>>> import numpy as np
>>> np.set_printoptions(precision=2, suppress=True, linewidth=160)
>>> rnd = lambda a: np.round(a, 2) + 0
>>> J = np.loadtxt("arr.csv", delimiter=",")
>>> rnd(J)
array([[ 12.46,  -5.95,  -0.07,   7.14,  -4.74,  -1.15,  -0.86,  -2.86,  -3.4 , -10.6 ,   1.31],
       [ -2.38,   3.72,  -2.52,  -4.46,   3.82, -11.81,  -1.74,  -1.06,   8.1 ,  10.89,   3.45],
       [  4.4 ,  -4.39,   2.22,   5.27,  -4.25,  10.25,   1.38,   0.41,  -7.81, -11.6 ,  -2.82],
       [ -1.61,  -2.2 ,   2.92,   2.64,  -2.74,  13.98,   2.3 ,   2.22,  -8.14,  -8.83,  -4.43],
       [ 11.75,  -5.97,   0.28,   7.17,  -4.87,   0.57,  -0.55,  -2.48,  -4.24, -11.22,   0.73],
       [ 10.6 ,  -5.88,   0.73,   7.05,  -4.95,   2.8 ,  -0.13,  -1.93,  -5.24, -11.8 ,  -0.05],
       [ 10.33,  -5.84,   0.83,   7.01,  -4.95,   3.26,  -0.04,  -1.81,  -5.43, -11.89,  -0.21],
       [-13.6 ,   5.2 ,   1.35,  -6.24,   3.71,   7.28,   1.89,   3.92,  -0.02,   7.12,  -3.28],
       [  9.15,  -5.64,   1.19,   6.77,  -4.91,   5.05,   0.3 ,  -1.31,  -6.15, -12.13,  -0.85],
       [  2.29,  -3.69,   2.53,   4.43,  -3.8 ,  11.86,   1.75,   1.09,  -8.11, -10.86,  -3.47],
       [ 12.37,  -5.96,  -0.02,   7.15,  -4.76,  -0.91,  -0.82,  -2.81,  -3.52, -10.69,   1.23],
       [ 12.57,  -5.94,  -0.14,   7.13,  -4.71,  -1.46,  -0.91,  -2.92,  -3.25, -10.47,   1.42],
       [-12.14,   3.41,   2.41,  -4.09,   1.92,  12.26,   2.6 ,   4.27,  -3.59,   2.11,  -4.71],
       [ -7.48,   5.27,  -1.61,  -6.32,   4.75,  -7.18,  -0.73,   0.67,   6.92,  12.17,   1.63],
       [-12.07,   3.35,   2.44,  -4.02,   1.87,  12.35,   2.61,   4.27,  -3.67,   1.98,  -4.73],
       [ 13.56,  -5.46,  -1.08,   6.55,  -4.  ,  -6.02,  -1.69,  -3.75,  -0.75,  -8.02,   2.89],
       [ -3.77,   4.19,  -2.32,  -5.03,   4.13, -10.77,  -1.5 ,  -0.62,   7.92,  11.41,   3.02],
       [ 10.84,  -5.91,   0.65,   7.09,  -4.94,   2.37,  -0.21,  -2.04,  -5.05, -11.71,   0.1 ]])
>>> A2 = np.array([[7, -1, 0],
...     [-2, 8, -8],
...     [-4, -5, 1],
...     [-7, -4, -3],
...     [0, 2, 3],
...     [1, 7, -1],
...     [-2, -9, 8],
...     [9, -9, -6],
...     [-5, -7, 3],
...     [-4, -6, -1],
...     [4, -2, 6]])
>>> np.vstack([J, A2.T]).shape
(21, 11)
>>> A2 @ J
Traceback (most recent call last):
  File "<python-input-7>", line 1, in <module>
    A2 @ J
    ~~~^~~
ValueError: matmul: Input operand 1 has a mismatch in its core dimension 0, with gufunc signature (n?,k),(k,m?)->(n?,m?) (size 18 is different from 3)
>>> np.linalg.matrix_rank(J @ A2)
np.int64(2)
>>> rnd(np.einsum("ij->j", J))
array([ 57.27, -37.7 ,   9.77,  45.24, -33.42,  42.76,   3.66,  -6.73, -45.43, -84.15,  -8.75])
>>> left, s, Vh = np.linalg.svd(J)
>>> evecs = Vh[:(s > 1e-8).sum()]
>>> rng = np.random.default_rng(837)
>>> x = J[0] + -3 * J[13] + rng.integers(2) * np.eye(11)[9]
>>> rnd(x)
array([ 34.9 , -21.75,   4.77,  26.1 , -18.99,  20.4 ,   1.34,  -4.86, -24.17, -47.1 ,  -3.59])
>>> np.allclose(evecs.T @ evecs @ x, x)
True
>>> np.linalg.matrix_rank(np.vstack([J, x]))
np.int64(2)
>>> rnd(np.linalg.norm(x - evecs.T @ evecs @ x))
np.float64(0.0)
>>> rnd(np.linalg.norm(J, 1)), rnd(np.linalg.norm(J, np.inf))
(np.float64(175.49), np.float64(54.8))
>>> rnd(np.linalg.norm(J, axis=1))
array([20., 20., 20., 20., 20., 20., 20., 20., 20., 20., 20., 20., 20., 20., 20., 20., 20., 20.])
>>> rnd(np.linalg.norm(J[14] - J[1]))
np.float64(32.23)
>>> rnd(np.linalg.norm(J, 2))
np.float64(72.25)
>>> f, v = J[3], J[17]
>>> f @ f
np.float64(400.0)
>>> pr = (f @ v) / (f @ f) * f
>>> rnd(np.linalg.norm(f + v) ** 2 + np.linalg.norm(f - v) ** 2)
np.float64(1600.0)
>>> rnd(pr)
array([-0.81, -1.11,  1.47,  1.33, -1.38,  7.06,  1.16,  1.12, -4.11, -4.46, -2.23])
>>> arr = np.loadtxt("sample9.csv", delimiter=",")
>>> arr
array([[ 1.4 ,  1.5 , -0.3 , -1.9 , -6.04,  0.3 ,  0.9 , -1.2 ],
       [-0.6 , -0.2 , -0.4 ,  0.8 , -3.  ,  0.8 , -0.8 , -0.6 ],
       [ 1.  ,  0.5 , -1.5 , -2.1 , -2.41, -0.2 ,  2.1 , -0.5 ],
       [-1.6 , -1.  , -0.1 ,  0.7 , -0.45, -1.9 , -0.5 , -0.1 ],
       [-1.1 ,  0.6 , -0.2 , -1.8 ,  4.47,  1.7 ,  1.3 ,  0.9 ],
       [ 1.4 , -0.3 , -1.3 , -0.1 , -4.1 ,  2.4 ,  0.5 , -0.8 ],
       [ 1.3 , -0.7 , -1.  ,  0.1 ,  5.61, -0.8 ,  0.  ,  1.1 ],
       [ 1.3 , -0.1 ,  0.1 , -1.1 ,  7.56,  1.6 ,  1.7 ,  1.5 ],
       [-0.7 , -0.4 , -1.2 ,  0.5 ,  8.5 , -1.3 , -0.5 ,  1.7 ],
       [-0.5 ,  0.  ,  0.1 , -0.6 , -3.01, -1.1 , -0.2 , -0.6 ],
       [-1.2 , -0.8 , -0.7 ,  0.  , 10.03,  0.8 , -0.8 ,  2.  ],
       [ 0.  , -1.  , -1.  , -0.1 , -6.05,  0.2 , -0.4 , -1.2 ],
       [-0.3 ,  1.1 , -0.1 ,  1.7 , -5.56, -0.2 , -0.8 , -1.1 ],
       [-0.1 ,  0.1 ,  1.6 ,  0.2 , -1.07, -0.7 ,  0.2 , -0.2 ],
       [ 0.4 , -0.4 ,  0.4 ,  0.5 ,  3.5 , -0.9 ,  0.2 ,  0.7 ],
       [-1.4 ,  1.4 ,  0.2 ,  0.3 ,  3.9 ,  1.2 , -0.8 ,  0.8 ],
       [-1.  ,  0.4 , -1.7 , -2.8 , -2.58, -0.3 , -0.5 , -0.5 ],
       [-0.9 ,  0.  ,  1.3 , -2.4 ,  9.4 ,  1.2 , -1.4 ,  1.9 ],
       [ 0.5 , -0.9 ,  0.  , -0.4 ,  8.52,  0.5 , -0.8 ,  1.7 ],
       [-0.9 ,  0.8 ,  1.1 , -1.9 , -1.  , -1.4 , -0.2 , -0.2 ],
       [ 1.  , -0.4 , -1.5 ,  1.9 , -3.97, -2.6 ,  0.2 , -0.8 ],
       [-0.5 ,  0.  ,  0.2 , -1.5 ,  2.46,  1.  , -1.6 ,  0.5 ],
       [ 0.2 , -0.2 ,  0.9 ,  0.7 , -4.  , -1.1 , -1.  , -0.8 ],
       [-1.7 ,  1.3 , -0.5 , -0.8 ,  6.54,  0.6 ,  2.2 ,  1.3 ],
       [ 0.5 ,  0.4 , -0.3 , -1.7 ,  6.5 , -0.4 ,  0.9 ,  1.3 ],
       [-0.4 ,  0.6 , -0.2 , -1.5 ,  3.53,  2.  ,  2.1 ,  0.7 ],
       [-0.7 , -0.4 , -0.6 , -0.7 , -2.04, -0.9 , -1.8 , -0.4 ],
       [-0.8 , -1.8 ,  0.7 ,  0.5 , -8.52, -0.9 ,  0.8 , -1.7 ]])
>>> Xs = arr - arr.mean(axis=0)
>>> evecs = np.linalg.svd(Xs)[2][:7]
>>> A2 = Xs - Xs @ evecs.T @ evecs
>>> rnd(A2.std(axis=0))
array([0.  , 0.  , 0.  , 0.  , 0.  , 0.  , 0.  , 0.01])
>>> rnd(np.linalg.norm(A2) / np.linalg.norm(Xs))
np.float64(0.0)
>>> rnd(np.cov(Xs @ evecs.T, rowvar=False))
array([[31.49,  0.  ,  0.  ,  0.  ,  0.  ,  0.  ,  0.  ],
       [ 0.  ,  2.31,  0.  ,  0.  ,  0.  ,  0.  ,  0.  ],
       [ 0.  ,  0.  ,  1.27,  0.  ,  0.  ,  0.  ,  0.  ],
       [ 0.  ,  0.  ,  0.  ,  0.95,  0.  ,  0.  ,  0.  ],
       [ 0.  ,  0.  ,  0.  ,  0.  ,  0.73,  0.  ,  0.  ],
       [ 0.  ,  0.  ,  0.  ,  0.  ,  0.  ,  0.6 ,  0.  ],
       [ 0.  ,  0.  ,  0.  ,  0.  ,  0.  ,  0.  ,  0.43]])
>>> x = np.array([-1, 0, 1, 1, 3, 0, -3, -2])
>>> target = arr @ x
>>> beta, lr = np.zeros(8), 1 / np.linalg.norm(arr, 2) ** 2
>>> for i in range(300):
...     beta -= lr * arr.T @ (arr @ beta - target)
...     if i % 50 == 0: print(i, round(np.linalg.norm(arr @ beta - target), 2))
... 
0 22.57
50 2.43
100 0.72
150 0.34
200 0.19
250 0.13
>>> rnd(beta)
array([-1.  , -0.02,  1.  ,  1.  ,  2.5 , -0.01, -2.98,  0.51])
>>> rnd(np.linalg.cond(arr))
np.float64(775.73)
>>> left, s, Vh = np.linalg.svd(arr, full_matrices=False)
>>> np.allclose(left * s @ Vh, arr)
True
>>> rnd(left.T @ arr @ Vh.T)
array([[29.64,  0.  ,  0.  ,  0.  ,  0.  ,  0.  ,  0.  ,  0.  ],
       [ 0.  ,  7.99,  0.  ,  0.  ,  0.  ,  0.  ,  0.  ,  0.  ],
       [ 0.  ,  0.  ,  5.94,  0.  ,  0.  ,  0.  ,  0.  ,  0.  ],
       [ 0.  ,  0.  ,  0.  ,  5.34,  0.  ,  0.  ,  0.  ,  0.  ],
       [ 0.  ,  0.  ,  0.  ,  0.  ,  4.53,  0.  ,  0.  ,  0.  ],
       [ 0.  ,  0.  ,  0.  ,  0.  ,  0.  ,  4.14,  0.  ,  0.  ],
       [ 0.  ,  0.  ,  0.  ,  0.  ,  0.  ,  0.  ,  3.42,  0.  ],
       [ 0.  ,  0.  ,  0.  ,  0.  ,  0.  ,  0.  ,  0.  ,  0.04]])
>>> left.shape, s.shape, Vh.shape
((28, 8), (8,), (8, 8))
>>> rnd(np.cumsum(s ** 2) / np.sum(s ** 2))
array([0.83, 0.89, 0.93, 0.95, 0.97, 0.99, 1.  , 1.  ])
>>> rnd(s / s[0])
array([1.  , 0.27, 0.2 , 0.18, 0.15, 0.14, 0.12, 0.  ])
>>> rnd(np.abs(Vh[0]))
array([0.03, 0.01, 0.  , 0.07, 0.98, 0.07, 0.01, 0.19])
>>> np.abs(left[:, 0]).round(6).argmax()
np.int64(10)
>>> rnd(np.sqrt((s ** 2).sum())), rnd(np.linalg.norm(arr))
(np.float64(32.49), np.float64(32.49))
>>> rnd(Vh @ Vh.T)
array([[1., 0., 0., 0., 0., 0., 0., 0.],
       [0., 1., 0., 0., 0., 0., 0., 0.],
       [0., 0., 1., 0., 0., 0., 0., 0.],
       [0., 0., 0., 1., 0., 0., 0., 0.],
       [0., 0., 0., 0., 1., 0., 0., 0.],
       [0., 0., 0., 0., 0., 1., 0., 0.],
       [0., 0., 0., 0., 0., 0., 1., 0.],
       [0., 0., 0., 0., 0., 0., 0., 1.]])
>>> left, s, Vh = np.linalg.svd(arr)
>>> np.argmax(s[:-1] / (s[1:] + 1e-6)) + 1
np.int64(7)
>>> A2 = left[:, :7] @ np.diag(s[:7]) @ Vh[:7]
>>> np.linalg.matrix_rank(A2)
np.int64(7)
>>> rnd(np.linalg.norm(arr - A2) / np.linalg.norm(arr))
np.float64(0.0)
>>> x = np.array([-4, -2, 2, 3, 2, 2, -2, -4, -3, 0, 0])
>>> h1 = np.maximum(J @ x, 0)
>>> rnd(np.maximum(J @ (3 * x), 0))
array([  0.  ,   0.  , 127.29, 174.17,   6.33,  34.12,  39.94,  91.49,  62.28, 147.52,   0.  ,   0.  , 153.44,   0.  , 154.6 ,   0.  ,   0.  ,  28.78])
>>> rnd(h1)
array([ 0.  ,  0.  , 42.43, 58.06,  2.11, 11.37, 13.31, 30.5 , 20.76, 49.17,  0.  ,  0.  , 51.15,  0.  , 51.53,  0.  ,  0.  ,  9.59])
>>> np.flatnonzero(h1 > 1e-9)
array([ 2,  3,  4,  5,  6,  7,  8,  9, 12, 14, 17])
>>> mat = np.vander(np.arange(5) - 2, 4, increasing=True)
>>> mat
array([[ 1, -2,  4, -8],
       [ 1, -1,  1, -1],
       [ 1,  0,  0,  0],
       [ 1,  1,  1,  1],
       [ 1,  2,  4,  8]])
>>> np.linalg.matrix_rank(J, rtol=0.1)
np.int64(2)
>>> np.argsort(-np.linalg.norm(J, axis=0).round(6), kind="stable")[:3]
array([9, 0, 5])
>>> data = np.array([[0, 2, -1, 0, -3],
...     [-1, -2, -2, 1, 3],
...     [-1, -3, -1, -2, 3],
...     [-1, 0, 3, -2, -2]])
>>> W1 = np.array([[0, 2, 5], [4, 5, 1], [4, 2, 2], [3, 4, 3], [4, 3, 3]])
>>> beta = np.array([0, 3, 3])
>>> hid = np.maximum(data @ W1 + beta, 0)
>>> hid
array([[0, 2, 0],
       [0, 0, 4],
       [0, 0, 0],
       [0, 0, 0]])
>>> (hid > 0).astype(int)
array([[0, 1, 0],
       [0, 0, 1],
       [0, 0, 0],
       [0, 0, 0]])
>>> basis = np.array([[-4, -2, 4], [-4, 0, 2], [-2, 0, 3]])
>>> hid @ basis
array([[-8,  0,  4],
       [-8,  0, 12],
       [ 0,  0,  0],
       [ 0,  0,  0]])
